% python3 -q
>>> import numpy as np
>>> np.set_printoptions(precision=2, suppress=True, linewidth=200)
>>> rnd = lambda a: np.round(a, 2) + 0
>>> m1 = 0.7 ** np.abs(np.subtract.outer(np.arange(4), np.arange(4)))
>>> rnd(m1)
array([[1.  , 0.7 , 0.49, 0.34],
       [0.7 , 1.  , 0.7 , 0.49],
       [0.49, 0.7 , 1.  , 0.7 ],
       [0.34, 0.49, 0.7 , 1.  ]])
>>> x = np.array([2, -1, 0, -1])
>>> target = m1 @ x
>>> coef, lr = np.zeros(4), 1 / np.linalg.norm(m1, 2) ** 2
>>> for i in range(10):
...     coef -= lr * m1.T @ (m1 @ coef - target)
...     if i % 2 == 0: print(i, round(np.linalg.norm(m1 @ coef - target), 2))
... 
0 1.22
2 1.06
4 0.93
6 0.82
8 0.72
>>> print(rnd(np.linalg.cond(m1)))
13.43
>>> w1 = np.array([[0, 0], [2, -2], [1, -2], [1, 0]])
>>> coef = np.array([0, 1])
>>> act = np.maximum(m1 @ w1 + coef, 0)
>>> (act > 0).astype(int)
array([[1, 0],
       [1, 0],
       [1, 0],
       [1, 0]])
>>> rnd(act)
array([[2.23, 0.  ],
       [3.19, 0.  ],
       [3.1 , 0.  ],
       [2.68, 0.  ]])
>>> cent = np.array([[0, 3, 2], [2, 2, 2]])
>>> rnd(act @ cent)
array([[0.  , 6.7 , 4.47],
       [0.  , 9.57, 6.38],
       [0.  , 9.3 , 6.2 ],
       [0.  , 8.04, 5.36]])
>>> q = m1.astype(float).copy()
>>> for j in range(4):
...     q[:, j] -= q[:, :j] @ (q[:, :j].T @ q[:, j])
...     q[:, j] /= np.linalg.norm(q[:, j])
... 
>>> rnd(q.T @ q)
array([[1., 0., 0., 0.],
       [0., 1., 0., 0.],
       [0., 0., 1., 0.],
       [0., 0., 0., 1.]])
>>> rnd(np.kron(np.eye(2, dtype=int), m1))
array([[1.  , 0.7 , 0.49, 0.34, 0.  , 0.  , 0.  , 0.  ],
       [0.7 , 1.  , 0.7 , 0.49, 0.  , 0.  , 0.  , 0.  ],
       [0.49, 0.7 , 1.  , 0.7 , 0.  , 0.  , 0.  , 0.  ],
       [0.34, 0.49, 0.7 , 1.  , 0.  , 0.  , 0.  , 0.  ],
       [0.  , 0.  , 0.  , 0.  , 1.  , 0.7 , 0.49, 0.34],
       [0.  , 0.  , 0.  , 0.  , 0.7 , 1.  , 0.7 , 0.49],
       [0.  , 0.  , 0.  , 0.  , 0.49, 0.7 , 1.  , 0.7 ],
       [0.  , 0.  , 0.  , 0.  , 0.34, 0.49, 0.7 , 1.  ]])
>>> rnd(np.linalg.eigvals(m1).sum().real)
np.float64(4.0)
>>> rnd(np.einsum("ij,ji->", m1, m1))
np.float64(8.14)
>>> np.einsum("ii->", m1)
np.float64(4.0)
>>> rnd(np.linalg.det(m1[::-1]))
np.float64(0.13)
>>> rnd(np.linalg.eigvals(m1))
array([2.72, 0.75, 0.32, 0.2 ])
>>> rnd(np.linalg.det(2 * m1)), rnd(np.linalg.det(m1))
(np.float64(2.12), np.float64(0.13))
>>> w, evecs = np.linalg.eig(m1)
>>> rnd(np.sort(np.linalg.eigvals(m1.T)))
array([0.2 , 0.32, 0.75, 2.72])
>>> rnd(np.sort(np.linalg.eigvals(np.linalg.inv(m1))))
array([0.37, 1.33, 3.14, 4.93])
>>> rnd(m1 @ evecs[:, 0] - w[0] * evecs[:, 0])
array([0., 0., 0., 0.])
>>> rnd(w)
array([2.72, 0.75, 0.32, 0.2 ])
>>> rnd(np.sort(np.linalg.eigvals(m1 @ m1)))
array([0.04, 0.1 , 0.57, 7.42])
>>> W0 = np.loadtxt("out1.csv", delimiter=",")
>>> W0
array([[-1.,  1., -2., -2.,  0.,  3.,  1.],
       [-3.,  5.,  0., -1.,  3.,  0.,  2.],
       [-3.,  2., -2.,  0., -4.,  5., -5.],
       [ 0.,  0.,  0.,  0.,  0.,  0.,  0.],
       [-6.,  3., -2., -4., -3.,  6., -4.],
       [ 2.,  4.,  2.,  6.,  1.,  0., -5.],
       [-1.,  1., -2., -2.,  0.,  3.,  1.],
       [-5.,  2.,  0., -2., -3.,  3., -5.],
       [-1.,  0.,  1.,  2.,  0., -2., -1.],
       [ 0.,  0.,  0.,  0.,  0.,  0.,  0.],
       [-2.,  1.,  0.,  2., -4.,  2., -6.],
       [ 0.,  4., -1.,  4., -1.,  0., -8.],
       [-3., -1.,  1.,  2., -6.,  3., -8.]])
>>> out = np.c_[W0[:, :3] @ np.array([[0, 5, 1], [4, 3, 4], [2, 4, 0]]), np.array([1, 0, 2, 2, 2, 0, 2, 0, 2, 2, 0, 1, 0])]
>>> out
array([[  0., -10.,   3.,   1.],
       [ 20.,   0.,  17.,   0.],
       [  4., -17.,   5.,   2.],
       [  0.,   0.,   0.,   2.],
       [  8., -29.,   6.,   2.],
       [ 20.,  30.,  18.,   0.],
       [  0., -10.,   3.,   2.],
       [  8., -19.,   3.,   0.],
       [  2.,  -1.,  -1.,   2.],
       [  0.,   0.,   0.,   2.],
       [  4.,  -7.,   2.,   0.],
       [ 14.,   8.,  16.,   1.],
       [ -2., -14.,  -7.,   0.]])
>>> rnd(np.linalg.lstsq(W0, out[:, 0])[0])
array([0., 4., 2., 0., 0., 0., 0.])
>>> rnd(np.linalg.norm(np.linalg.qr(W0)[0].T @ out, axis=0) ** 2 / ((out ** 2).sum(axis=0) + 1e-12))
array([1.  , 1.  , 1.  , 0.62])
>>> np.linalg.matrix_rank(np.c_[W0, out])
np.int64(8)
>>> np.linalg.matrix_rank(out)
np.int64(4)
>>> rnd(np.linalg.norm(out - W0 @ np.linalg.lstsq(W0, out)[0], axis=0))
array([0.  , 0.  , 0.  , 3.14])
